% python3 -q
>>> import numpy as np
>>> from numpy import linalg as LA
>>> np.set_printoptions(precision=1, suppress=True, linewidth=100, legacy="1.25")
>>> E = np.load("w.npy")
>>> E
array([[-1.7,  3.4,  3.2],
       [-1.5, -4.5,  1.6],
       [ 0.7,  4.9, -0.3],
       [ 2.7, -0.1, -4.2],
       [ 0.4, -4.8, -1.4],
       [ 2.3,  3.1, -3.1],
       [-2. , -3.8,  2.6],
       [-1.1, -4.8,  1. ],
       [ 2.7,  0.2, -4.2],
       [-2. , -3.8,  2.5],
       [-2.6, -2. ,  3.7],
       [ 1.7,  4.3, -2. ],
       [-2.5,  1.3,  4.1],
       [ 0.4,  5. ,  0.2],
       [ 1.1, -4.3, -2.3],
       [ 2.6, -0.6, -4.2],
       [-1.7, -4.3,  1.9],
       [ 2. , -3. , -3.5],
       [ 2.6, -0.7, -4.2],
       [ 2. ,  3.8, -2.5],
       [-0.6, -5. ,  0.1],
       [ 0.6,  5. , -0.1],
       [ 1.3, -4.1, -2.6],
       [-2. , -3.9,  2.5],
       [ 2.7,  1.5, -3.9],
       [-2.6, -2.4,  3.6],
       [-1.7,  3.5,  3.2],
       [-1.9,  3. ,  3.5],
       [ 2.7,  1.4, -4. ],
       [-1. , -4.8,  0.8]])
>>> dist = LA.norm(E[:, None] - E[None], axis=-1)
>>> np.flatnonzero(dist[14] < dist.mean() / 2)
array([ 4, 14, 17, 20, 22])
>>> LA.norm(E - E.mean(axis=0), axis=1)
array([5.6, 4.7, 5.5, 4.7, 4.4, 5.2, 4.8, 4.6, 4.8, 4.8, 5.1, 5.4, 5.4, 5.6, 4.4, 4.7, 4.7, 4.4,
       4.7, 5.3, 4.5, 5.5, 4.4, 4.8, 4.9, 5. , 5.6, 5.6, 4.9, 4.6])
>>> dist.shape
(30, 30)
>>> print(np.unravel_index(dist.round(6).argmax(), dist.shape))
(9, 19)
>>> (dist + 1e9 * np.eye(30)).round(6).argmin(axis=1)
array([26, 16, 21,  8, 14, 19,  9, 29,  3,  6, 25, 19, 27, 21, 22, 18,  1, 22, 15, 11, 29,  2, 14,
        9, 28, 10,  0,  0, 24,  7])
>>> dist[:5, :5]
array([[0. , 8.1, 4.5, 9.3, 9.6],
       [8.1, 0. , 9.9, 8.4, 3.5],
       [4.5, 9.9, 0. , 6.7, 9.8],
       [9.3, 8.4, 6.7, 0. , 5.9],
       [9.6, 3.5, 9.8, 5.9, 0. ]])
>>> LA.norm(E, axis=1)
array([5., 5., 5., 5., 5., 5., 5., 5., 5., 5., 5., 5., 5., 5., 5., 5., 5., 5., 5., 5., 5., 5., 5.,
       5., 5., 5., 5., 5., 5., 5.])
>>> X = np.loadtxt("x.csv", delimiter=",")
>>> X
array([[0., 0., 2., 0.],
       [2., 0., 0., 3.],
       [2., 0., 0., 3.],
       [1., 0., 1., 1.],
       [1., 0., 1., 1.],
       [1., 0., 1., 1.],
       [2., 0., 0., 3.],
       [2., 0., 0., 3.],
       [0., 0., 2., 0.],
       [0., 0., 3., 0.],
       [1., 0., 1., 1.],
       [0., 0., 3., 0.],
       [0., 0., 4., 0.],
       [0., 0., 4., 0.],
       [0., 0., 3., 0.],
       [0., 0., 2., 0.],
       [0., 0., 3., 0.],
       [1., 0., 1., 1.]])
>>> rk = LA.matrix_rank(X)
>>> rk
3
>>> null = LA.svd(X)[2][rk:].T
>>> [int(LA.matrix_rank(X[:i])) for i in range(1, len(X) + 1)]
[1, 2, 2, 3, 3, 3, 3, 3, 3, 3, 3, 3, 3, 3, 3, 3, 3, 3]
>>> null.shape
(4, 1)
>>> [int(LA.matrix_rank(np.delete(X, i, axis=0))) for i in range(18)]
[3, 3, 3, 3, 3, 3, 3, 3, 3, 3, 3, 3, 3, 3, 3, 3, 3, 3]
>>> np.allclose(X @ null, 0)
True
>>> LA.matrix_rank(X.T @ X), LA.matrix_rank(X @ X.T)
(3, 3)
